% ipython --no-banner

In [1]: import numpy as np

In [2]: np.set_printoptions(precision=3, suppress=True, linewidth=200, sign=" ")

In [3]: X = 5 * np.eye(5) + np.ones((5, 5))

In [4]: X
Out[4]: 
array([[ 6.,  1.,  1.,  1.,  1.],
       [ 1.,  6.,  1.,  1.,  1.],
       [ 1.,  1.,  6.,  1.,  1.],
       [ 1.,  1.,  1.,  6.,  1.],
       [ 1.,  1.,  1.,  1.,  6.]])

In [5]: (X @ X)[0]
Out[5]: array([ 40.,  15.,  15.,  15.,  15.])

In [6]: np.fft.fft(X[0])
Out[6]: array([ 10.+0.j,   5.+0.j,   5.+0.j,   5.+0.j,   5.+0.j])

In [7]: X @ np.ones(5)
Out[7]: array([ 10.,  10.,  10.,  10.,  10.])

In [8]: np.allclose(X @ X.T, X.T @ X)
Out[8]: True

In [9]: rng = np.random.default_rng(231899)

In [10]: lab = rng.permutation(5)

In [11]: lab
Out[11]: array([ 3,  4,  0,  2,  1])

In [12]: B = X[lab][:, lab]

In [13]: np.round(np.linalg.det(B), 3), round(float(np.linalg.det(X[lab])), 3)
Out[13]: (np.float64(6250.0), -6250.0)

In [14]: np.allclose(B, X)
Out[14]: True

In [15]: B
Out[15]: 
array([[ 6.,  1.,  1.,  1.,  1.],
       [ 1.,  6.,  1.,  1.,  1.],
       [ 1.,  1.,  6.,  1.,  1.],
       [ 1.,  1.,  1.,  6.,  1.],
       [ 1.,  1.,  1.,  1.,  6.]])

In [16]: E = np.load("data.npy")

In [17]: E
Out[17]: 
array([[-0.338,  0.779, -0.333,  0.447, -1.351,  0.812,  0.482, -0.183,  1.308, -0.019],
       [-0.542,  0.833,  0.004, -0.035, -0.819, -1.248, -1.148, -0.681, -0.199,  0.804],
       [ 0.313,  1.951, -0.531, -0.347,  0.587,  0.137,  0.014, -0.276, -1.063, -0.462],
       [ 0.242,  0.174,  0.251, -0.115,  0.379, -0.26 ,  1.001, -0.421,  0.268,  1.177],
       [-0.872, -0.242, -0.78 ,  0.098,  0.099, -0.871,  1.179,  0.384, -0.063, -0.695],
       [ 0.776, -0.024, -1.556,  0.457,  0.847,  0.406,  0.002, -1.762,  0.64 ,  0.122],
       [ 0.381,  0.284,  0.405, -0.575, -0.765,  0.188,  0.459, -1.34 , -0.842, -0.562]])

In [18]: def softmax(z):
    ...:     e = np.exp(z - z.max(axis=-1, keepdims=True))
    ...:     return e / e.sum(axis=-1, keepdims=True)
    ...: 

In [19]: np.round(softmax(10 * E[4]), 3) + 0
Out[19]: array([ 0.,  0.,  0.,  0.,  0.,  0.,  1.,  0.,  0.,  0.])

In [20]: softmax(E[4])
Out[20]: array([ 0.04 ,  0.075,  0.044,  0.106,  0.106,  0.04 ,  0.311,  0.141,  0.09 ,  0.048])

In [21]: scores = E @ E.T / np.sqrt(10)

In [22]: np.round(softmax(scores)[4] @ E, 3) + 0
Out[22]: array([-0.275,  0.298, -0.494,  0.028, -0.061, -0.333,  0.597, -0.277,  0.   , -0.184])

In [23]: f, r1 = E[6], E[2]

In [24]: np.round(f @ f, 3)
Out[24]: np.float64(4.374)

In [25]: round(f @ r1, 3)
Out[25]: np.float64(1.767)

In [26]: p = (f @ r1) / (f @ f) * f

In [27]: r1 - p
Out[27]: array([ 0.159,  1.836, -0.695, -0.115,  0.896,  0.061, -0.172,  0.265, -0.723, -0.235])

In [28]: round((r1 - p) @ f, 3)
Out[28]: np.float64(-0.0)

In [29]: f = np.array([-1, -1])

In [30]: np.polyval(f, E[4])
Out[30]: array([-0.128, -0.758, -0.22 , -1.098, -1.099, -0.129, -2.179, -1.384, -0.937, -0.305])

In [31]: np.convolve(E[4], f)
Out[31]: array([ 0.872,  1.114,  1.023,  0.682, -0.197,  0.772, -0.308, -1.563, -0.322,  0.758,  0.695])

In [32]: w1 = np.array([[-1, -3, -3],
    ...:     [-3, -4, -4],
    ...:     [0, -5, 1],
    ...:     [4, -3, 0],
    ...:     [2, 2, 5],
    ...:     [-5, -4, 0],
    ...:     [-3, 2, -5],
    ...:     [1, -5, 0],
    ...:     [2, -2, -5],
    ...:     [5, -3, -4]])

In [33]: coef = np.array([4, 1, 4])

In [34]: act = np.maximum(E @ w1 + coef, 0)

In [35]: (act > 0).astype(int)
Out[35]: 
array([[ 0,  0,  0],
       [ 1,  1,  1],
       [ 0,  1,  1],
       [ 1,  1,  0],
       [ 1,  1,  1],
       [ 1,  1,  1],
       [ 0,  1,  1]])

In [36]: np.linalg.matrix_rank(act)
Out[36]: np.int64(3)

In [37]: (act > 0).mean(axis=0)
Out[37]: array([ 0.571,  0.857,  0.714])

In [38]: Z = np.array([[-2, -5, 3], [-5, 0, -2], [3, 0, -5]])

In [39]: w1 @ Z
Out[39]: 
array([[  8,   5,  18],
       [ 14,  15,  19],
       [ 28,   0,   5],
       [  7, -20,  18],
       [  1, -10, -23],
       [ 30,  25,  -7],
       [-19,  15,  12],
       [ 23,  -5,  13],
       [ -9, -10,  35],
       [ -7, -25,  41]])
